% python3 -q
>>> import numpy as np
>>> np.set_printoptions(precision=1, suppress=True, linewidth=200, legacy="1.25")
>>> def rnd(a):
...     return np.round(a, 1) + 0
... 
>>> E = np.loadtxt("data.csv", delimiter=",")
>>> E
array([[ 1.,  0.,  3.],
       [ 4.,  1.,  4.],
       [ 5.,  3.,  7.],
       [ 8.,  3.,  9.],
       [ 9.,  4., 10.],
       [12.,  4., 10.],
       [14.,  6., 12.],
       [16.,  9., 12.],
       [18., 10., 13.],
       [20., 12., 16.],
       [23., 12., 18.],
       [23., 13., 19.],
       [23., 13., 20.],
       [23., 16., 22.],
       [23., 17., 23.],
       [24., 20., 24.],
       [27., 22., 26.],
       [30., 24., 27.],
       [30., 26., 28.],
       [31., 29., 31.],
       [33., 32., 32.],
       [35., 35., 32.],
       [37., 38., 33.]])
>>> Xc = E - E.mean(axis=0)
>>> U, sv, VT = np.linalg.svd(Xc, full_matrices=False)
>>> rnd(sv)
array([83.4, 10.7,  5.6])
>>> rnd(np.abs(VT[-1]))
array([0.5, 0.3, 0.8])
>>> (np.sign(U[:, 0]) == np.sign(U[0, 0])).astype(int)
array([1, 1, 1, 1, 1, 1, 1, 1, 1, 1, 1, 0, 0, 0, 0, 0, 0, 0, 0, 0, 0, 0, 0])
>>> np.searchsorted(np.cumsum(sv ** 2) / (sv ** 2).sum(), 0.9) + 1
1
>>> np.abs(U[:, 0]).argmax()
22
>>> rnd(sv ** 2 / (sv ** 2).sum())
array([1., 0., 0.])
>>> rnd(VT[0] * np.sign(VT[0, np.abs(VT[0]).argmax()]))
array([0.6, 0.6, 0.5])
>>> Xc = E - E.mean(axis=0)
>>> evecs = np.linalg.svd(Xc)[2][:1]
>>> other = Xc - Xc @ evecs.T @ evecs
>>> rnd(np.linalg.norm(other) / np.linalg.norm(Xc))
0.1
>>> rnd((Xc @ evecs.T).std(axis=0))
array([17.4])
>>> th = np.radians(15)
>>> r_ = np.eye(3)
>>> r_[0, 0] = r_[2, 2] = np.cos(th)
>>> r_[0, 2], r_[2, 0] = -np.sin(th), np.sin(th)
>>> rnd(r_)
array([[ 1. ,  0. , -0.3],
       [ 0. ,  1. ,  0. ],
       [ 0.3,  0. ,  1. ]])
>>> other = E @ r_.T
>>> np.allclose(np.linalg.norm(E, axis=1), np.linalg.norm(other, axis=1))
True
>>> rnd(np.linalg.svd(E, compute_uv=False)), rnd(np.linalg.svd(other, compute_uv=False))
(array([172.4,  16.6,   6.3]), array([172.4,  16.6,   6.3]))
